% python3 -q
>>> import numpy as np
>>> import numpy.linalg as la
>>> np.set_printoptions(precision=1, suppress=True, linewidth=160, sign=" ")
>>> feats = np.load("sample13.npy")
>>> feats
array([[ 0.,  1.,  1.],
       [ 0., -1., -1.],
       [ 0.,  2.,  2.]])
>>> # column 2 repeats column 1
>>> left, sigma, Vt = la.svd(feats)
>>> evecs = Vt[:(sigma > 1e-8).sum()]
>>> rng = np.random.default_rng(8056)
>>> x0 = feats[2] + -2 * feats[0] + rng.integers(2) * np.eye(3)[1]
>>> x0
array([ 0.,  0.,  0.])
>>> np.allclose(evecs.T @ evecs @ x0, x0)
True
>>> np.diag(evecs.T @ evecs)
array([ 0. ,  0.5,  0.5])
>>> round(float(la.norm(x0 - evecs.T @ evecs @ x0)), 1)
0.0
>>> data = np.loadtxt("mat.csv", delimiter=",")
>>> data.round(1) + 0
array([[ 0.5, -0.3, -0.5,  0.5,  0.8, -0.5,  0.2, -0.1],
       [ 1.6, -3.2, -2.2, -0.1,  2. , -2.1, -0.4,  0.8],
       [ 0. , -0.4, -0.7, -0.2,  0.2, -0.6,  0. ,  0.4],
       [-1.5,  1.5,  1.9, -1.3, -2.8,  2. , -0.4,  0.2],
       [-0.3,  0.7,  3.2, -1.1, -2.9,  3. , -0.6, -0.6]])
>>> # rows and columns are dependent
>>> rk = la.matrix_rank(data)
>>> rk
np.int64(4)
>>> N = la.svd(data)[2][rk:].T
>>> [int(la.matrix_rank(data[:i])) for i in range(1, len(data) + 1)]
[1, 2, 3, 4, 4]
>>> la.matrix_rank(data.T @ data), la.matrix_rank(data @ data.T)
(np.int64(4), np.int64(4))
>>> N.shape
(8, 4)
>>> [int(la.matrix_rank(data[:, :j + 1])) for j in range(8)]
[1, 2, 3, 4, 4, 4, 4, 4]
>>> np.allclose(data @ N, 0)
True
>>> [int(la.matrix_rank(np.delete(data, i, axis=0))) for i in range(5)]
[4, 4, 4, 4, 4]
>>> la.lstsq(data[:-1].T, data[-1])[2]
np.int32(4)
>>> np.allclose(data[:-1].T @ la.lstsq(data[:-1].T, data[-1])[0], data[-1])
True
>>> np.unique(data.round(6), axis=0).shape
(5, 8)
>>> left, sigma, Vt = la.svd(data)
>>> evecs = Vt[:(sigma > 1e-8).sum()]
>>> x0 = data[0] + -3 * data[2] + rng.integers(2) * np.eye(8)[3]
>>> x0
array([ 0.6,  0.8,  1.6,  1. ,  0.2,  1.2,  0.2, -1.4])
>>> np.allclose(evecs.T @ evecs @ x0, x0)
True
>>> np.diag(evecs.T @ evecs)
array([ 0.5,  0.7,  0.5,  0.4,  0.7,  0.3,  0.6,  0.3])
>>> left, sigma, Vt = la.svd(data)
>>> sigma.round(1) + 0
array([ 8.5,  2.6,  1.5,  0.1,  0. ])
>>> Y = left[:, :4] @ np.diag(sigma[:4]) @ Vt[:4]
>>> la.matrix_rank(data, rtol=0.05)
np.int64(3)
>>> Y.round(1) + 0
array([[ 0.5, -0.3, -0.5,  0.5,  0.8, -0.5,  0.2, -0.1],
       [ 1.6, -3.1, -2.2, -0.1,  2. , -2.1, -0.4,  0.8],
       [ 0. , -0.4, -0.7, -0.2,  0.2, -0.6,  0. ,  0.4],
       [-1.5,  1.5,  1.9, -1.3, -2.8,  2. , -0.4,  0.2],
       [-0.3,  0.7,  3.2, -1.1, -2.9,  3. , -0.6, -0.6]])
>>> la.matrix_rank(Y)
np.int64(4)
>>> round(float(np.abs(data - Y).max()), 1)
0.0
>>> W = np.array([[-2, 4, 6, -4, 9],
...     [-4, -1, 6, 2, -5],
...     [-4, -3, 7, 1, -5],
...     [0, -9, 6, -5, 1],
...     [8, 9, -8, -2, 3],
...     [-1, 2, 3, 5, 1],
...     [9, 4, -1, -5, 4],
...     [4, -8, 9, 7, 6]])
>>> b = np.array([6, 8, 2, 3, 1])
>>> H = np.maximum(data @ W + b, 0)
>>> H
array([[ 16.6,  15.4,   0. ,   0. ,  11.7],
       [ 42.1,  30. ,   0. ,   0. ,  49.5],
       [ 14.4,   9. ,   0. ,   2.2,   8.6],
       [  0. ,   0. ,  38.4,  38.8,   0. ],
       [  0. ,   0. ,  47.6,  34.1,   0. ]])
>>> (H > 0).astype(int)
array([[ 1,  1,  0,  0,  1],
       [ 1,  1,  0,  0,  1],
       [ 1,  1,  0,  1,  1],
       [ 0,  0,  1,  1,  0],
       [ 0,  0,  1,  1,  0]])
>>> (H > 0).mean(axis=0)
array([ 0.6,  0.6,  0.4,  0.6,  0.6])
>>> W2 = np.array([[2, 3], [-3, -2], [3, -2], [0, -1], [-1, -2]])
>>> (H @ W2).round(6).argmax(axis=1)
array([ 1,  1,  1,  0,  0])
>>> H @ W2
array([[ -24.9,   -4.6],
       [ -55.4,  -32.7],
       [  -6.8,    5.9],
       [ 115.1, -115.5],
       [ 142.7, -129.2]])
>>> W @ W2
array([[ -7, -40],
       [ 18, -14],
       [ 27, -11],
       [ 44,   9],
       [-38,  18],
       [  0, -20],
       [ -1,  18],
       [ 53,  -9]])
>>> Y = np.array([[1, 1], [1, -1]])
>>> X = np.kron(Y, np.kron(Y, Y))[rng.permutation(8)][:5]
>>> X
array([[ 1,  1,  1,  1,  1,  1,  1,  1],
       [ 1,  1,  1,  1, -1, -1, -1, -1],
       [ 1,  1, -1, -1,  1,  1, -1, -1],
       [ 1, -1,  1, -1,  1, -1,  1, -1],
       [ 1, -1,  1, -1, -1,  1, -1,  1]])
>>> Y = X / la.norm(X, axis=1, keepdims=True)
>>> C2 = Y @ Y.T
>>> la.norm(Y, axis=1)
array([ 1.,  1.,  1.,  1.,  1.])
>>> C2.round(1) + 0
array([[ 1.,  0.,  0.,  0.,  0.],
       [ 0.,  1.,  0.,  0.,  0.],
       [ 0.,  0.,  1.,  0.,  0.],
       [ 0.,  0.,  0.,  1.,  0.],
       [ 0.,  0.,  0.,  0.,  1.]])
>>> Y = X / np.sqrt((X ** 2).mean(axis=1, keepdims=True))
>>> la.norm(Y, axis=1)
array([ 2.8,  2.8,  2.8,  2.8,  2.8])
>>> X - X.mean(axis=1, keepdims=True)
array([[ 0.,  0.,  0.,  0.,  0.,  0.,  0.,  0.],
       [ 1.,  1.,  1.,  1., -1., -1., -1., -1.],
       [ 1.,  1., -1., -1.,  1.,  1., -1., -1.],
       [ 1., -1.,  1., -1.,  1., -1.,  1., -1.],
       [ 1., -1.,  1., -1., -1.,  1., -1.,  1.]])
>>> Y[0]
array([ 1.,  1.,  1.,  1.,  1.,  1.,  1.,  1.])
>>> t = np.radians(72)
>>> Rm = np.eye(8)
>>> Rm[6, 6] = Rm[5, 5] = np.cos(t)
>>> Rm[6, 5], Rm[5, 6] = -np.sin(t), np.sin(t)
>>> Rm
array([[ 1. ,  0. ,  0. ,  0. ,  0. ,  0. ,  0. ,  0. ],
       [ 0. ,  1. ,  0. ,  0. ,  0. ,  0. ,  0. ,  0. ],
       [ 0. ,  0. ,  1. ,  0. ,  0. ,  0. ,  0. ,  0. ],
       [ 0. ,  0. ,  0. ,  1. ,  0. ,  0. ,  0. ,  0. ],
       [ 0. ,  0. ,  0. ,  0. ,  1. ,  0. ,  0. ,  0. ],
       [ 0. ,  0. ,  0. ,  0. ,  0. ,  0.3,  1. ,  0. ],
       [ 0. ,  0. ,  0. ,  0. ,  0. , -1. ,  0.3,  0. ],
       [ 0. ,  0. ,  0. ,  0. ,  0. ,  0. ,  0. ,  1. ]])
>>> Y = X @ Rm.T
>>> np.abs(Y - X).max(axis=0)
array([ 0. ,  0. ,  0. ,  0. ,  0. ,  1.6,  1.6,  0. ])
>>> np.allclose(la.norm(X, axis=1), la.norm(Y, axis=1))
True
>>> la.svd(X, compute_uv=False), la.svd(Y, compute_uv=False)
(array([ 2.8,  2.8,  2.8,  2.8,  2.8]), array([ 2.8,  2.8,  2.8,  2.8,  2.8]))
>>> np.round(la.det(Rm), 1), np.round(np.trace(Rm), 1)
(np.float64(1.0), np.float64(6.6))
>>> np.allclose(X @ X.T, Y @ Y.T)
True
